$ python -q
>>> import numpy as np
>>> np.set_printoptions(suppress=True, linewidth=100)
>>> data = np.load("data.npy")
>>> data
array([[ 0,  0, -2,  3,  3,  1],
       [ 0,  0,  0,  1,  0,  1],
       [ 0,  0,  0,  3,  0,  1],
       [ 0,  0,  0,  0, -3, -2],
       [ 0,  0,  0,  0,  0,  1],
       [ 0,  0,  0,  0,  0,  0]])
>>> left, s, Vt = np.linalg.svd(data)
>>> evecs = Vt[:(s > 1e-8).sum()]
>>> rng = np.random.default_rng(962629)
>>> x0 = data[0] + 3 * data[4] + rng.integers(2) * np.eye(6)[3]
>>> x0
array([ 0.,  0., -2.,  3.,  3.,  4.])
>>> np.round(evecs.T @ evecs, 2) + 0
array([[0., 0., 0., 0., 0., 0.],
       [0., 0., 0., 0., 0., 0.],
       [0., 0., 1., 0., 0., 0.],
       [0., 0., 0., 1., 0., 0.],
       [0., 0., 0., 0., 1., 0.],
       [0., 0., 0., 0., 0., 1.]])
>>> np.linalg.matrix_rank(np.vstack([data, x0]))
np.int64(4)
>>> r = np.linalg.matrix_rank(data)
>>> r
np.int64(4)
>>> N = np.linalg.svd(data)[2][r:].T
>>> N.shape
(6, 2)
>>> [int(np.linalg.matrix_rank(np.delete(data, i, axis=0))) for i in range(6)]
[3, 4, 4, 3, 4, 4]
>>> [int(np.linalg.matrix_rank(data[:i])) for i in range(1, len(data) + 1)]
[1, 2, 3, 4, 4, 4]
>>> np.linalg.matrix_rank(data - data[0, 0] * np.eye(6))
np.int64(4)
>>> data @ data
array([[ 0,  0,  0, -6, -9, -5],
       [ 0,  0,  0,  0, -3, -2],
       [ 0,  0,  0,  0, -9, -6],
       [ 0,  0,  0,  0,  0, -3],
       [ 0,  0,  0,  0,  0,  0],
       [ 0,  0,  0,  0,  0,  0]])
>>> np.prod(np.diag(data)), round(float(np.linalg.det(data)), 2)
(np.int64(0), 0.0)
>>> np.round(np.sort(np.linalg.eigvals(data)), 2)
array([0., 0., 0., 0., 0., 0.])
>>> [int(np.linalg.matrix_rank(np.linalg.matrix_power(data, p))) for p in range(1, 7)]
[4, 3, 2, 1, 0, 0]
